In [1]: import numpy as np

In [2]: from numpy import linalg as LA

In [3]: np.set_printoptions(precision=3, suppress=True, linewidth=140, legacy="1.25")

In [4]: tidy = lambda a: np.round(a, 3) + 0

In [5]: arr = np.loadtxt("a.csv", delimiter=",")

In [6]: print(tidy(arr))
[[-0.089  0.483  0.081 -0.409 -0.148 -0.148  0.412 -0.582  0.181]
 [ 0.133 -0.402  0.092 -0.582  0.032 -0.405  0.154  0.11  -0.521]
 [ 0.311  0.454 -0.125 -0.244  0.71   0.257 -0.034  0.166 -0.152]
 [ 0.178  0.178  0.877  0.082 -0.137  0.16   0.175  0.289 -0.047]
 [ 0.4    0.222 -0.345 -0.057 -0.351 -0.267  0.261  0.554  0.315]
 [-0.222 -0.294  0.165  0.064  0.557 -0.32   0.344  0.118  0.537]
 [ 0.133  0.312  0.174  0.217  0.102 -0.718 -0.518 -0.11  -0.031]
 [ 0.533 -0.324  0.134 -0.341 -0.04   0.175 -0.383 -0.244  0.488]
 [-0.578  0.172  0.073 -0.506 -0.1    0.051 -0.416  0.381  0.21 ]]

In [7]: # keeps lengths

In [8]: x = np.array([3, 3, 1, -2, -2, 1, -3, 1, -2])

In [9]: a = np.maximum(arr @ x, 0)

In [10]: print(tidy(arr.T @ a))
[ 1.904  1.551  1.813 -1.683  0.745 -0.579 -1.304  1.583  0.65 ]

In [11]: print(tidy(a))
[0.051 0.671 2.069 2.072 1.209 0.    1.662 1.629 1.329]

In [12]: print(np.flatnonzero(a > 1e-9))
[0 1 2 3 4 6 7 8]

In [13]: left, sigma, Vh = LA.svd(arr, full_matrices=False)

In [14]: print((sigma > 1e-8).sum())
9

In [15]: print(left.shape, sigma.shape, Vh.shape)
(9, 9) (9,) (9, 9)

In [16]: print(np.sqrt((sigma ** 2).sum()), tidy(LA.norm(arr)))
3.0 3.0

In [17]: print(tidy(sigma))
[1. 1. 1. 1. 1. 1. 1. 1. 1.]

In [18]: print(tidy(left.T @ arr @ Vh.T))
[[1. 0. 0. 0. 0. 0. 0. 0. 0.]
 [0. 1. 0. 0. 0. 0. 0. 0. 0.]
 [0. 0. 1. 0. 0. 0. 0. 0. 0.]
 [0. 0. 0. 1. 0. 0. 0. 0. 0.]
 [0. 0. 0. 0. 1. 0. 0. 0. 0.]
 [0. 0. 0. 0. 0. 1. 0. 0. 0.]
 [0. 0. 0. 0. 0. 0. 1. 0. 0.]
 [0. 0. 0. 0. 0. 0. 0. 1. 0.]
 [0. 0. 0. 0. 0. 0. 0. 0. 1.]]

In [19]: print(tidy(Vh @ Vh.T))
[[1. 0. 0. 0. 0. 0. 0. 0. 0.]
 [0. 1. 0. 0. 0. 0. 0. 0. 0.]
 [0. 0. 1. 0. 0. 0. 0. 0. 0.]
 [0. 0. 0. 1. 0. 0. 0. 0. 0.]
 [0. 0. 0. 0. 1. 0. 0. 0. 0.]
 [0. 0. 0. 0. 0. 1. 0. 0. 0.]
 [0. 0. 0. 0. 0. 0. 1. 0. 0.]
 [0. 0. 0. 0. 0. 0. 0. 1. 0.]
 [0. 0. 0. 0. 0. 0. 0. 0. 1.]]

In [20]: M2 = np.array([[3, 1, 0],
    ...:     [1, 3, 0],
    ...:     [2, 2, 3],
    ...:     [1, 2, 3],
    ...:     [0, 3, 2],
    ...:     [3, 1, 2],
    ...:     [0, 3, 0],
    ...:     [3, 1, 3],
    ...:     [2, 2, 0]])

In [21]: print(LA.matrix_rank(np.vstack([arr, M2.T])))
9

In [22]: print(tidy(np.einsum("ij->j", arr)))
[ 0.8    0.801  1.128 -1.777  0.624 -1.215 -0.005  0.682  0.979]

In [23]: print(tidy(np.einsum("ij,ij->i", arr, arr)))
[1. 1. 1. 1. 1. 1. 1. 1. 1.]

In [24]: print(LA.matrix_rank(arr @ M2))
3

In [25]: print(np.vstack([arr, M2.T]).shape)
(12, 9)

In [26]: print(tidy(LA.svd(arr, compute_uv=False)))
[1. 1. 1. 1. 1. 1. 1. 1. 1.]

In [27]: print(tidy(arr @ arr.T))
[[1. 0. 0. 0. 0. 0. 0. 0. 0.]
 [0. 1. 0. 0. 0. 0. 0. 0. 0.]
 [0. 0. 1. 0. 0. 0. 0. 0. 0.]
 [0. 0. 0. 1. 0. 0. 0. 0. 0.]
 [0. 0. 0. 0. 1. 0. 0. 0. 0.]
 [0. 0. 0. 0. 0. 1. 0. 0. 0.]
 [0. 0. 0. 0. 0. 0. 1. 0. 0.]
 [0. 0. 0. 0. 0. 0. 0. 1. 0.]
 [0. 0. 0. 0. 0. 0. 0. 0. 1.]]

In [28]: print(tidy(LA.norm(arr, axis=0)))
[1. 1. 1. 1. 1. 1. 1. 1. 1.]

In [29]: print(tidy(arr.T @ arr))
[[1. 0. 0. 0. 0. 0. 0. 0. 0.]
 [0. 1. 0. 0. 0. 0. 0. 0. 0.]
 [0. 0. 1. 0. 0. 0. 0. 0. 0.]
 [0. 0. 0. 1. 0. 0. 0. 0. 0.]
 [0. 0. 0. 0. 1. 0. 0. 0. 0.]
 [0. 0. 0. 0. 0. 1. 0. 0. 0.]
 [0. 0. 0. 0. 0. 0. 1. 0. 0.]
 [0. 0. 0. 0. 0. 0. 0. 1. 0.]
 [0. 0. 0. 0. 0. 0. 0. 0. 1.]]

In [30]: print(tidy(LA.det(arr)))
1.0

In [31]: F = np.load("run6.npy")

In [32]: print(tidy(F))
[[-0.426 -0.123  0.143  0.614  0.344 -0.156 -0.097  0.505]
 [ 0.077 -0.462  0.148  0.247  0.238 -0.041  0.671 -0.435]
 [-0.271  0.215 -0.19   0.502 -0.177  0.554 -0.173 -0.473]
 [ 0.077 -0.135 -0.322  0.087 -0.469  0.359  0.474  0.539]
 [ 0.039  0.19   0.887 -0.034 -0.169  0.352  0.096  0.112]
 [ 0.387  0.027  0.119  0.485 -0.559 -0.515 -0.123 -0.092]
 [-0.387 -0.728  0.127 -0.203 -0.387  0.023 -0.326 -0.084]
 [ 0.658 -0.375 -0.013  0.162  0.288  0.386 -0.393  0.118]]

In [33]: # columns are unit length and at right angles

In [34]: print(tidy(F.sum(axis=0)))
[ 0.155 -1.391  0.899  1.859 -0.892  0.963  0.13   0.19 ]

In [35]: LA.rank(F)
---------------------------------------------------------------------------
AttributeError                            Traceback (most recent call last)
Cell In[35], line 1
----> 1 LA.rank(F)

AttributeError: module 'numpy.linalg' has no attribute 'rank'

In [36]: print(tidy(np.abs(F).max()))
0.887

In [37]: print(np.count_nonzero(F))
64

In [38]: print(tidy(F.mean(axis=0)))
[ 0.019 -0.174  0.112  0.232 -0.112  0.12   0.016  0.024]

In [39]: rng = np.random.default_rng(821)

In [40]: M2 = F + rng.integers(-2, 3, (8, 7)) @ rng.integers(-2, 3, (7, 8))

In [41]: print(tidy(M2))
[[ -0.426  -6.123   6.143  -1.386  -0.656  -0.156  -4.097   6.505]
 [  0.077   1.538   0.148  -2.753  -7.762   1.959  -1.329 -13.435]
 [ -3.271   0.215   2.81   -0.498   2.823   5.554  -0.173   5.527]
 [ -0.923   0.865  -3.322  -0.913   3.531   5.359   6.474  -5.461]
 [ -0.961   8.19   -0.113  -4.034   6.831   2.352   5.096  -4.888]
 [  0.387   7.027   2.119  -1.515   4.441   1.485  -0.123   5.908]
 [ -4.387  -2.728   7.127  -0.203  -0.387  -1.977  -3.326  11.916]
 [  7.658   3.625  -3.013  -3.838  -5.712  -5.614  -3.393 -16.882]]

In [42]: print(LA.matrix_rank(M2 - F, tol=1e-8))
7

In [43]: print(np.abs(M2 - F).sum(axis=1))
[25. 30. 21. 27. 33. 24. 30. 50.]

In [44]: mat = 3 * np.eye(6) + np.eye(6, k=1)

In [45]: print(mat)
[[3. 1. 0. 0. 0. 0.]
 [0. 3. 1. 0. 0. 0.]
 [0. 0. 3. 1. 0. 0.]
 [0. 0. 0. 3. 1. 0.]
 [0. 0. 0. 0. 3. 1.]
 [0. 0. 0. 0. 0. 3.]]

In [46]: # triangular

In [47]: print(mat.reshape(2, -1))
[[3. 1. 0. 0. 0. 0. 0. 3. 1. 0. 0. 0. 0. 0. 3. 1. 0. 0.]
 [0. 0. 0. 3. 1. 0. 0. 0. 0. 0. 3. 1. 0. 0. 0. 0. 0. 3.]]

In [48]: t3 = mat.reshape(6, 2, -1)

In [49]: print(np.einsum("ihd,ihd->ih", t3, t3))
[[10.  0.]
 [10.  0.]
 [ 9.  1.]
 [ 0. 10.]
 [ 0. 10.]
 [ 0.  9.]]

In [50]: print(t3[:, 0])
[[3. 1. 0.]
 [0. 3. 1.]
 [0. 0. 3.]
 [0. 0. 0.]
 [0. 0. 0.]
 [0. 0. 0.]]

In [51]: print(t3.transpose(1, 0, 2))
[[[3. 1. 0.]
  [0. 3. 1.]
  [0. 0. 3.]
  [0. 0. 0.]
  [0. 0. 0.]
  [0. 0. 0.]]

 [[0. 0. 0.]
  [0. 0. 0.]
  [1. 0. 0.]
  [3. 1. 0.]
  [0. 3. 1.]
  [0. 0. 3.]]]

In [52]: M = np.load("test14.npy")

In [53]: print(tidy(M))
[[ 0.763  0.237  0.553 -0.237]
 [ 0.237  0.763 -0.553  0.237]
 [ 0.553 -0.553 -0.289  0.553]
 [-0.237  0.237  0.553  0.763]]

In [54]: # orthonormal columns

In [55]: w, V = LA.eig(M)

In [56]: print(tidy(np.sort(LA.eigvals(LA.inv(M)))))
[-1.+0.j  1.+0.j  1.+0.j  1.+0.j]

In [57]: J = np.load("data.npy")

In [58]: print(J)
[[-0.078  0.01  -0.799 -0.147 -0.62   2.819]
 [ 0.467 -0.032 -1.005 -2.301  1.557 -0.227]
 [-1.317  0.671  0.312  0.335  0.925 -2.398]
 [ 0.591  0.962 -0.816  2.216 -0.851  1.193]
 [-0.047  0.862  0.288  1.194 -1.057  2.373]
 [-0.947 -2.835  0.085 -0.002 -0.182  0.152]
 [ 0.243 -0.224  0.643 -2.585  0.939 -0.956]
 [ 0.533  0.676 -2.02   1.767  0.394  0.95 ]
 [-1.182 -0.639 -0.494  1.997 -1.659  0.459]
 [ 2.048 -1.329  0.136  1.253 -0.834  0.871]]

In [59]: M2 = J / np.sqrt((J ** 2).mean(axis=1, keepdims=True))

In [60]: print(LA.matrix_rank(J - J.mean(axis=1, keepdims=True)))
5

In [61]: print(LA.matrix_rank(M2) == LA.matrix_rank(J))
True

In [62]: print(tidy(LA.norm(M2, axis=1)))
[2.449 2.449 2.449 2.449 2.449 2.449 2.449 2.449 2.449 2.449]

In [63]: Q, Rm = LA.qr(J)

In [64]: print(tidy(abs(Rm[0, 0])), tidy(LA.norm(J[:, 0])))
3.023 3.023

In [65]: print(tidy(np.trace(Q @ Q.T)))
6.0

In [66]: print(tidy(np.abs(np.diag(Rm))))
[3.023 3.577 2.602 4.855 1.792 2.231]

In [67]: print(Q.shape, Rm.shape)
(10, 6) (6, 6)

In [68]: print(np.allclose(Rm.T @ Rm, J.T @ J))
True

In [69]: u = np.array([4, 0, 4, 1, 4, -4, 4, -5, -2])

In [70]: M2 = arr + np.outer(u, np.eye(9)[8])

In [71]: print(tidy(M2))
[[-0.089  0.483  0.081 -0.409 -0.148 -0.148  0.412 -0.582  4.181]
 [ 0.133 -0.402  0.092 -0.582  0.032 -0.405  0.154  0.11  -0.521]
 [ 0.311  0.454 -0.125 -0.244  0.71   0.257 -0.034  0.166  3.848]
 [ 0.178  0.178  0.877  0.082 -0.137  0.16   0.175  0.289  0.953]
 [ 0.4    0.222 -0.345 -0.057 -0.351 -0.267  0.261  0.554  4.315]
 [-0.222 -0.294  0.165  0.064  0.557 -0.32   0.344  0.118 -3.463]
 [ 0.133  0.312  0.174  0.217  0.102 -0.718 -0.518 -0.11   3.969]
 [ 0.533 -0.324  0.134 -0.341 -0.04   0.175 -0.383 -0.244 -4.512]
 [-0.578  0.172  0.073 -0.506 -0.1    0.051 -0.416  0.381 -1.79 ]]

In [72]: print(tidy(LA.det(M2) / LA.det(arr)), tidy(1 + LA.solve(arr, u)[8]))
-2.805 -2.805

In [73]: print(LA.matrix_rank(M2 - arr))
1

In [74]: Q, V = LA.qr(J[:, :5])[0], LA.qr(J[:, 5:])[0]

In [75]: sigma = LA.svd(Q.T @ V, compute_uv=False)

In [76]: print(tidy(sigma))
[0.888]

In [77]: print((sigma > 0.9).sum())
0

In [78]: print(tidy(np.degrees(np.arccos(sigma.clip(0, 1)))))
[27.333]

In [79]: t3 = np.stack([J, 3 * J, J[::-1]])

In [80]: print(tidy(LA.norm(t3, axis=(1, 2))))
[ 9.487 28.461  9.487]

In [81]: print((t3 @ J.T).shape)
(3, 10, 10)

In [82]: K = np.array([[1, 3, 1, 3], [2, 1, 2, 1], [1, 3, 1, 3], [2, 1, 2, 1]])

In [83]: print(K)
[[1 3 1 3]
 [2 1 2 1]
 [1 3 1 3]
 [2 1 2 1]]

In [84]: th = np.radians(135)

In [85]: Rm = np.eye(4)

In [86]: Rm[2, 2] = Rm[0, 0] = np.cos(th)

In [87]: Rm[2, 0], Rm[0, 2] = -np.sin(th), np.sin(th)

In [88]: print(tidy(Rm))
[[-0.707  0.     0.707  0.   ]
 [ 0.     1.     0.     0.   ]
 [-0.707  0.    -0.707  0.   ]
 [ 0.     0.     0.     1.   ]]

In [89]: M2 = K @ Rm.T

In [90]: print(np.allclose(K @ K.T, M2 @ M2.T))
True
